In [1]: import numpy as np

In [2]: np.set_printoptions(precision=2, suppress=True, linewidth=140)

In [3]: rng = np.random.default_rng(172985)

In [4]: idx = rng.integers(0, 2, 5)

In [5]: m1 = np.triu((idx[:, None] == idx) & (rng.random((5, 5)) < 0.8), 1).astype(int)

In [6]: m1 += m1.T

In [7]: print(m1)
[[0 1 0 0 1]
 [1 0 0 0 1]
 [0 0 0 1 0]
 [0 0 1 0 0]
 [1 1 0 0 0]]

In [8]: t3 = np.stack([m1, 5 * m1, m1[::-1]])

In [9]: print((t3 @ m1.T).shape)
(3, 5, 5)

In [10]: print(np.linalg.matrix_rank(t3))
[5 5 5]

In [11]: print(t3.shape)
(3, 5, 5)

In [12]: print(np.linalg.det(t3))
[   -2. -6250.    -2.]

In [13]: print(t3.sum(axis=0))
[[1 7 0 0 6]
 [6 0 1 0 6]
 [0 0 0 7 0]
 [1 0 6 0 1]
 [6 7 0 0 1]]

In [14]: K = np.loadtxt("out16.csv", delimiter=",")

In [15]: print(K)
[[4. 0.]
 [0. 4.]]

In [16]: print(K @ K)
[[16.  0.]
 [ 0. 16.]]

In [17]: print((K != 0).astype(int))
[[1 0]
 [0 1]]

In [18]: print(np.flatnonzero(np.linalg.matrix_power((K != 0) + (K.T != 0) + np.eye(2), 2)[1]))
[1]

In [19]: print((np.linalg.matrix_power((K != 0) + (K.T != 0) + np.eye(2), 2) > 0).astype(int))
[[1 0]
 [0 1]]

In [20]: print(np.sort(np.linalg.eigvals(K).real))
[4. 4.]

In [21]: print(round(np.linalg.det(K), 2))
16.0

In [22]: f = np.array([-1, 0, -3])

In [23]: print(np.polyval(f, K[1]))
[ -3. -19.]

In [24]: print(np.array([np.convolve(row, f, "same") for row in K]))
[[ -4.   0. -12.]
 [  0.  -4.   0.]]

In [25]: print(np.poly(K))
[ 1. -8. 16.]

In [26]: print(round(np.linalg.det(K.T), 2))
16.0

In [27]: print(np.round(np.linalg.eigvals(K).sum().real, 2))
8.0

In [28]: print(np.einsum("ij,ji->", K, K))
32.0

In [29]: print(np.kron(np.eye(2, dtype=int), K))
[[4. 0. 0. 0.]
 [0. 4. 0. 0.]
 [0. 0. 4. 0.]
 [0. 0. 0. 4.]]

In [30]: print(np.linalg.eigvals(K))
[4. 4.]

In [31]: print(np.round(np.linalg.det(K[::-1]), 2))
-16.0

In [32]: vec = np.ones(2)

In [33]: for _ in range(7):
    ...:     vec = K @ vec
    ...:     vec /= np.linalg.norm(vec)
    ...:     print(round(vec @ K @ vec, 2))
    ...: 
4.0
4.0
4.0
4.0
4.0
4.0
4.0

In [34]: print(vec)
[0.71 0.71]

In [35]: print(round(np.linalg.eigvalsh(K)[-1], 2))
4.0

In [36]: F = np.array([[1, 3, 3], [3, 9, 9], [3, 9, 9]])

In [37]: # symmetric, so the eigenvalues are real

In [38]: U, s, vt = np.linalg.svd(F)

In [39]: evecs = vt[:(s > 1e-8).sum()]

In [40]: vec = F[0] + 4 * F[1] + rng.integers(2) * np.eye(3)[2]

In [41]: print(vec)
[13. 39. 40.]

In [42]: print(evecs.T @ evecs)
[[0.05 0.16 0.16]
 [0.16 0.47 0.47]
 [0.16 0.47 0.47]]

In [43]: print(np.allclose(evecs.T @ evecs @ vec, vec))
False

In [44]: print(np.diag(evecs.T @ evecs))
[0.05 0.47 0.47]

In [45]: print(round(float(np.linalg.norm(vec - evecs.T @ evecs @ vec)), 2))
0.73

In [46]: print(F @ np.linalg.pinv(F) @ F)
[[1. 3. 3.]
 [3. 9. 9.]
 [3. 9. 9.]]

In [47]: print(round(np.trace(np.linalg.pinv(F) @ F), 2))
1.0

In [48]: print(np.unique(F.round(6), axis=0).shape)
(2, 3)

In [49]: try:
    ...:     np.linalg.inv(F)
    ...: except np.linalg.LinAlgError as e:
    ...:     print("failed:", e)
    ...: 
failed: Singular matrix

In [50]: w, evecs = np.linalg.eigh(F)

In [51]: vec = np.array([-6, 2, -3])

In [52]: print(np.abs(F).sum(axis=1).max(), np.abs(w).max())
21 19.0

In [53]: print((np.sign(evecs[:, -1].round(6)) == np.sign(evecs[0, -1].round(6))).astype(int))
[1 1 1]

In [54]: print(round(vec @ F @ vec / (vec @ vec), 2), round(float(w[0]), 2), w[-1])
1.65 -0.0 19.0

In [55]: print(evecs * np.abs(w) @ evecs.T)
[[1. 3. 3.]
 [3. 9. 9.]
 [3. 9. 9.]]

In [56]: print(evecs * np.maximum(w, 0) @ evecs.T)
[[1. 3. 3.]
 [3. 9. 9.]
 [3. 9. 9.]]

In [57]: w, evecs = np.linalg.eigh(F)

In [58]: print(np.round(np.linalg.eigvalsh(F @ F), 2) + 0)
[  0.   0. 361.]

In [59]: print(np.linalg.eigvalsh(F + 4 * np.eye(3)))
[ 4.  4. 23.]

In [60]: print(np.round(evecs.T @ evecs, 2) + 0)
[[1. 0. 0.]
 [0. 1. 0.]
 [0. 0. 1.]]

In [61]: print((w > 1e-8).sum(), (w < -1e-8).sum())
1 0

In [62]: A = np.loadtxt("mat.csv", delimiter=",")

In [63]: print(A)
[[-17.54  -8.56  -3.32   2.85]
 [ -5.01 -17.04   7.48  -5.35]
 [ 18.13   7.25  -4.24  -0.92]
 [  8.18  12.44  -7.81 -10.84]
 [-12.5   -8.95  -6.89 -10.78]
 [  2.27  12.1  -10.96 -11.32]
 [  6.88 -11.7    7.32 -12.74]
 [  2.19  -3.48  -9.43 -17.15]
 [-12.81  -1.16  -6.98 -13.63]
 [ -0.06   3.74 -13.34  14.42]
 [-15.78   4.34  -7.89   8.37]
 [-16.84  -7.68   0.69  -7.55]
 [-12.63  -4.77  14.7    1.21]
 [  6.02 -14.97 -11.72   1.48]
 [-12.83   8.25  11.61   5.69]
 [  3.59  -0.46  17.73   8.53]
 [ 16.76  10.72  -2.02   0.49]
 [  7.15  18.64   0.39   1.18]
 [ -2.9  -13.97 -12.51   6.31]
 [  4.81 -17.7    6.22  -5.  ]
 [ 10.09  17.    -1.17  -2.8 ]
 [ -0.12 -18.54   1.33  -7.38]
 [  9.    17.6   -0.49   3.  ]
 [  6.76  -7.22 -17.24  -2.24]
 [  0.86   9.46  -2.99 -17.35]
 [  8.64  -5.66 -16.59   4.24]
 [  7.72  12.39   5.41 -12.56]
 [-14.05   3.46 -11.22  -8.06]
 [ -7.22  13.83   5.24 -11.37]
 [  3.62 -14.4    5.95  12.01]]

In [64]: cen = (A - A.mean(axis=0)) / A.std(axis=0)

In [65]: print(cen.std(axis=0))
[1. 1. 1. 1.]

In [66]: c = np.linalg.lstsq(np.delete(cen, 2, axis=1), cen[:, 2])[0]

In [67]: print(np.abs(c).argmax())
0

In [68]: print(round(float(1 - np.var(cen[:, 2] - np.delete(cen, 2, axis=1) @ c)), 2))
0.01

In [69]: idx = A[:, 3] > np.median(A[:, 3])

In [70]: f = A[idx].mean(axis=0) - A[~idx].mean(axis=0)

In [71]: print(idx.astype(int))
[1 0 1 0 0 0 0 0 0 1 1 0 1 1 1 1 1 1 1 0 0 0 1 1 0 1 0 0 0 1]

In [72]: cen = A - A.mean(axis=0)

In [73]: evecs = np.linalg.svd(cen)[2][:1]

In [74]: out = cen - cen @ evecs.T @ evecs

In [75]: print(np.linalg.norm(out, axis=1).round(6).argmax())
15

In [76]: print(out.std(axis=0))
[7.94 4.63 8.92 8.48]

In [77]: cen = A - A.mean(axis=0)

In [78]: U, s, vt = np.linalg.svd(cen, full_matrices=False)

In [79]: print(s)
[67.3  51.69 49.01 44.84]

In [80]: print(np.round((s ** 2).sum() ** 2 / (s ** 4).sum(), 2))
3.6

In [81]: print(s ** 2 / (s ** 2).sum())
[0.39 0.23 0.21 0.17]

In [82]: Z = np.array([[2, -2, -3], [0, -3, -1]])

In [83]: M = rng.normal(size=(11, 2)) @ Z + np.array([-2, 1, -2])

In [84]: print(M)
[[-2.09  0.72 -1.98]
 [-2.68  4.28 -0.11]
 [-4.24  2.57  1.13]
 [-0.41 -5.34 -5.96]
 [-2.37  0.86 -1.62]
 [-1.48  3.76 -1.69]
 [-1.29 -0.94 -3.48]
 [ 0.32 -0.28 -5.14]
 [-1.17  4.28 -1.88]
 [-2.07 -1.55 -2.77]
 [ 0.27  1.6  -4.44]]

In [85]: Z = M[[6, 1]].astype(float)

In [86]: for _ in range(7):
    ...:     idx = np.linalg.norm(M[:, None] - Z, axis=-1).argmin(axis=1)
    ...:     Z = np.array([M[idx == j].mean(axis=0) for j in range(2)])
    ...: 

In [87]: print(idx)
[0 1 1 0 0 1 0 0 1 0 0]

In [88]: print(Z)
[[-1.09 -0.7  -3.63]
 [-2.39  3.72 -0.64]]

In [89]: print(Z[1] - Z[0])
[-1.3   4.43  2.99]

In [90]: print(np.abs(Z[1] - Z[0]).argmax())
1
